% python3 -q
>>> import numpy as np
>>> from numpy import linalg as LA
>>> np.set_printoptions(precision=4, suppress=True, linewidth=100, floatmode="fixed")
>>> def rd(a):
...     return np.round(a, 4) + 0
... 
>>> E = np.load("data.npy")
>>> E
array([[ 0.0000,  3.0000, -1.0000,  3.0000,  3.0000, -2.0000,  0.0000],
       [ 3.0000,  8.0000, -3.0000,  9.0000,  9.0000, -6.0000,  0.0000],
       [-1.0000, -3.0000,  0.0000, -3.0000, -3.0000,  2.0000,  0.0000],
       [ 3.0000,  9.0000, -3.0000,  8.0000,  9.0000, -6.0000,  0.0000],
       [ 3.0000,  9.0000, -3.0000,  9.0000,  8.0000, -6.0000,  0.0000],
       [-2.0000, -6.0000,  2.0000, -6.0000, -6.0000,  3.0000,  0.0000],
       [ 0.0000,  0.0000,  0.0000,  0.0000,  0.0000,  0.0000, -1.0000]])
>>> [round(float(LA.det(E[:i, :i])), 2) + 0 for i in range(1, 8)]
[0.0, -9.0, 10.0, -19.0, 28.0, -32.0, 32.0]
>>> try:
...     LA.cholesky(E)
... except LA.LinAlgError as e:
...     print("failed:", e)
... 
failed: Matrix is not positive definite
>>> LA.matrix_rank(E, rtol=0.1)
np.int64(1)
>>> LA.cond(E) > 100
np.False_
>>> round(np.log10(LA.cond(E)))
2
>>> rd(np.abs(LA.svd(E)[2][-1]))
array([0.0000, 0.4058, 0.2816, 0.2127, 0.7633, 0.3580, 0.0000])
>>> np.argsort(-LA.norm(E, axis=0).round(6), kind="stable")[:3]
array([1, 3, 4])
>>> M = np.load("dump.npy")
>>> M
array([[ 2,  0,  0,  4,  0,  2,  4,  4],
       [ 3,  0,  0,  6,  0,  3,  6,  6],
       [ 8,  0,  0, 16,  0,  8, 16, 16]])
>>> blk = np.stack([M, -1 * M, M[::-1]])
>>> np.einsum("bij,cij->bc", blk, blk)
array([[ 1078, -1078,   574],
       [-1078,  1078,  -574],
       [  574,  -574,  1078]])
>>> blk.shape
(3, 3, 8)
>>> blk.sum(axis=0)
array([[ 8,  0,  0, 16,  0,  8, 16, 16],
       [ 3,  0,  0,  6,  0,  3,  6,  6],
       [ 2,  0,  0,  4,  0,  2,  4,  4]])
>>> K = np.load("layer9.npy")
>>> K
array([[38.0000, 12.0000, 30.0000],
       [12.0000,  6.0000, 10.0000],
       [30.0000, 10.0000, 27.0000]])
>>> np.diff(K, axis=0)
array([[-26.0000,  -6.0000, -20.0000],
       [ 18.0000,   4.0000,  17.0000]])
>>> LA.matrix_rank(K)
np.int64(3)
>>> np.unravel_index(np.abs(K).argmax(), K.shape)
(np.int64(0), np.int64(0))
>>> rd(LA.svd(K, compute_uv=False))
array([67.0000,  2.0000,  2.0000])
>>> K.shape
(3, 3)
>>> K - K[0]
array([[  0.0000,   0.0000,   0.0000],
       [-26.0000,  -6.0000, -20.0000],
       [ -8.0000,  -2.0000,  -3.0000]])
>>> np.count_nonzero(K)
np.int64(9)
>>> rd(K.mean(axis=0))
array([26.6667,  9.3333, 22.3333])
>>> Lm = LA.cholesky(K)
>>> rd(np.diag(Lm) ** 2)
array([38.0000,  2.2105,  3.1905])
>>> rd(Lm)
array([[6.1644, 0.0000, 0.0000],
       [1.9467, 1.4868, 0.0000],
       [4.8666, 0.3540, 1.7862]])
>>> rd(Lm @ Lm.T)
array([[38.0000, 12.0000, 30.0000],
       [12.0000,  6.0000, 10.0000],
       [30.0000, 10.0000, 27.0000]])
>>> rng = np.random.default_rng(395981)
>>> lab = rng.permutation(3)
>>> out = K[:, lab] * rng.choice([-1, 1], 3)
>>> out
array([[-30.0000, -12.0000, -38.0000],
       [-10.0000,  -6.0000, -12.0000],
       [-27.0000, -10.0000, -30.0000]])
>>> left, _, VT = LA.svd(K.T @ out)
>>> lab
array([2, 1, 0])
>>> vec = np.array([2, 4, 2])
>>> a = np.maximum(K @ vec, 0)
>>> K * (a > 1e-9)[:, None]
array([[38.0000, 12.0000, 30.0000],
       [12.0000,  6.0000, 10.0000],
       [30.0000, 10.0000, 27.0000]])
>>> np.maximum(K @ (3 * vec), 0)
array([552.0000, 204.0000, 462.0000])
>>> K.T @ a
array([12428.0000,  4156.0000, 10358.0000])
>>> np.maximum(K @ vec, 0) - np.maximum(-K @ vec, 0)
array([184.0000,  68.0000, 154.0000])
>>> r0 = np.array([1, 4, 5, 1, 0, 1, 4])
>>> A = np.array([np.roll(r0, i) for i in range(7)])
>>> A
array([[1, 4, 5, 1, 0, 1, 4],
       [4, 1, 4, 5, 1, 0, 1],
       [1, 4, 1, 4, 5, 1, 0],
       [0, 1, 4, 1, 4, 5, 1],
       [1, 0, 1, 4, 1, 4, 5],
       [5, 1, 0, 1, 4, 1, 4],
       [4, 5, 1, 0, 1, 4, 1]])
>>> cov = A.T @ A
>>> rd(LA.eigvalsh(cov)[::-1])
array([256.0000,  37.2784,  37.2784,  32.8562,  32.8562,  11.8653,  11.8653])
>>> rd(LA.svd(A, compute_uv=False) ** 2)
array([256.0000,  37.2784,  37.2784,  32.8562,  32.8562,  11.8653,  11.8653])
>>> np.allclose(cov, cov.T)
True
>>> rd(np.fft.fft(A[0]))
array([16.0000+0.0000j,  3.7518-4.3336j, -5.5625+2.5174j, -2.6893+2.1524j, -2.6893-2.1524j,
       -5.5625-2.5174j,  3.7518+4.3336j])
>>> rd(np.sort(np.abs(np.fft.fft(A[0])))), rd(np.sort(LA.svd(A, compute_uv=False)))
(array([ 3.4446,  3.4446,  5.7320,  5.7320,  6.1056,  6.1056, 16.0000]), array([ 3.4446,  3.4446,  5.7320,  5.7320,  6.1056,  6.1056, 16.0000]))
>>> (A @ A)[0]
array([43, 50, 34, 43, 41, 28, 17])
>>> A @ np.ones(7)
array([16.0000, 16.0000, 16.0000, 16.0000, 16.0000, 16.0000, 16.0000])
>>> np.allclose(A @ A.T, A.T @ A)
True
>>> rd(LA.norm(A[5], 1)), rd(LA.norm(A[5], np.inf))
(np.float64(16.0), np.float64(5.0))
>>> rd(LA.norm(A, "nuc"))
np.float64(46.5645)
>>> A[5] @ A[1]
np.int64(34)
>>> th = np.sort(rng.uniform(-2, 2, 27))
>>> m1 = np.c_[th, th ** 2, th ** 3] @ np.array([[0, 5, 4], [4, 2, 0], [4, 2, 3]])
>>> rd(m1)
array([[ -7.1736, -11.8612, -20.2155],
       [ -6.9063, -11.6586, -19.8236],
       [ -5.4359, -10.5133, -17.6054],
       [ -4.7352,  -9.9448, -16.5030],
       [ -1.4143,  -6.8706, -10.5500],
       [ -1.3449,  -6.7940, -10.4027],
       [ -0.9648,  -6.3562,  -9.5629],
       [ -0.8004,  -6.1554,  -9.1791],
       [  0.2926,  -4.4139,  -5.9242],
       [  0.5920,  -2.9773,  -3.4604],
       [  0.5698,  -2.6549,  -2.9616],
       [  0.4812,  -2.1684,  -2.2627],
       [  0.3184,   1.4199,   1.0566],
       [  1.3841,   3.1073,   2.2703],
       [  1.5243,   3.2794,   2.3967],
       [  3.2638,   5.1020,   3.7789],
       [  4.1021,   5.8648,   4.3822],
       [  5.0164,   6.6493,   5.0173],
       [  5.8904,   7.3656,   5.6093],
       [  8.5363,   9.3995,   7.3477],
       [  9.5185,  10.1179,   7.9800],
       [ 11.6041,  11.5977,   9.3088],
       [ 15.2644,  14.0857,  11.6134],
       [ 15.6881,  14.3668,  11.8787],
       [ 18.9673,  16.5054,  13.9263],
       [ 29.7954,  23.2488,  20.6586],
       [ 34.6229,  26.1528,  23.6599]])
>>> out = m1 / LA.norm(m1, axis=1, keepdims=True)
>>> cov = out @ out.T
>>> (cov - 2 * np.eye(27)).round(6).argmax(axis=1)
array([ 1,  0,  3,  2,  5,  4,  7,  6,  9, 10,  9, 10, 13, 14, 13, 16, 17, 18, 17, 20, 19, 20, 23,
       22, 23, 26, 25])
